$ python -q
>>> import numpy as np
>>> np.set_printoptions(precision=2, suppress=True, linewidth=100)
>>> def rd(a):
...     return np.round(a, 2) + 0
... 
>>> A = np.array([[2, 0, 0, 0, 0, 0],
...     [1, 2, 0, 0, 0, 0],
...     [2, 1, 0, 0, 0, 0],
...     [0, 0, 2, 0, 0, 0],
...     [0, 0, 1, 2, 0, 0],
...     [0, 0, 2, 1, 0, 0],
...     [0, 0, 0, 0, 2, 0],
...     [0, 0, 0, 0, 1, 2],
...     [0, 0, 0, 0, 2, 1]])
>>> A2 = np.c_[A[:, :1] @ np.array([[0]]), np.array([0, 1, 0, -2, -1, -3, -2, 0, 0])]
>>> A2
array([[ 0,  0],
       [ 0,  1],
       [ 0,  0],
       [ 0, -2],
       [ 0, -1],
       [ 0, -3],
       [ 0, -2],
       [ 0,  0],
       [ 0,  0]])
>>> rd(np.linalg.lstsq(A, A2[:, 0])[0])
array([0., 0., 0., 0., 0., 0.])
>>> rd(np.linalg.norm(np.linalg.qr(A)[0].T @ A2, axis=0) ** 2 / ((A2 ** 2).sum(axis=0) + 1e-12))
array([0. , 0.9])
>>> f = np.array([-3, 7, 0])
>>> np.polyval(f, A2[1])
array([0, 4])
>>> x = np.array([7, 4, 9, -7, 3, -2])
>>> target = A @ x
>>> coef, lr = np.zeros(6), 1 / np.linalg.norm(A, 2) ** 2
>>> for i in range(8):
...     coef -= lr * A.T @ (A @ coef - target)
...     if i % 2 == 0: print(i, round(np.linalg.norm(A @ coef - target), 2))
... 
0 13.86
2 8.42
4 5.12
6 3.11
>>> rd(coef)
array([ 6.98,  4.03,  8.23, -5.76,  2.76, -1.62])
>>> rd(np.linalg.cond(A))
np.float64(2.13)
>>> feats = np.loadtxt("a.csv", delimiter=",")
>>> feats
array([[ 5., -1.,  0.],
       [-4.,  1.,  0.],
       [ 0.,  0.,  1.]])
>>> A2 = feats[0, 0] * feats[1:] - np.outer(feats[1:, 0], feats[0])
>>> A2
array([[0., 1., 0.],
       [0., 0., 5.]])
>>> np.linalg.matrix_rank(A2), np.linalg.matrix_rank(feats)
(np.int64(2), np.int64(3))
>>> np.flatnonzero(~A2.round(6).any(axis=1))
array([], dtype=int64)
>>> W1 = np.array([[1, -3, 1, 3, 2], [1, -1, -3, -3, -3], [-2, 2, -2, 2, -1]])
>>> coef = np.array([2, 0, -2, -1, 1])
>>> act = np.maximum(feats @ W1 + coef, 0)
>>> rd((act > 0).mean(axis=0))
array([0.33, 0.67, 0.33, 0.67, 0.33])
>>> basis = np.array([[1, 1], [2, -5], [-5, -5], [-5, 0], [2, 4]])
>>> (act @ basis).round(6).argmax(axis=1)
array([1, 0, 0])
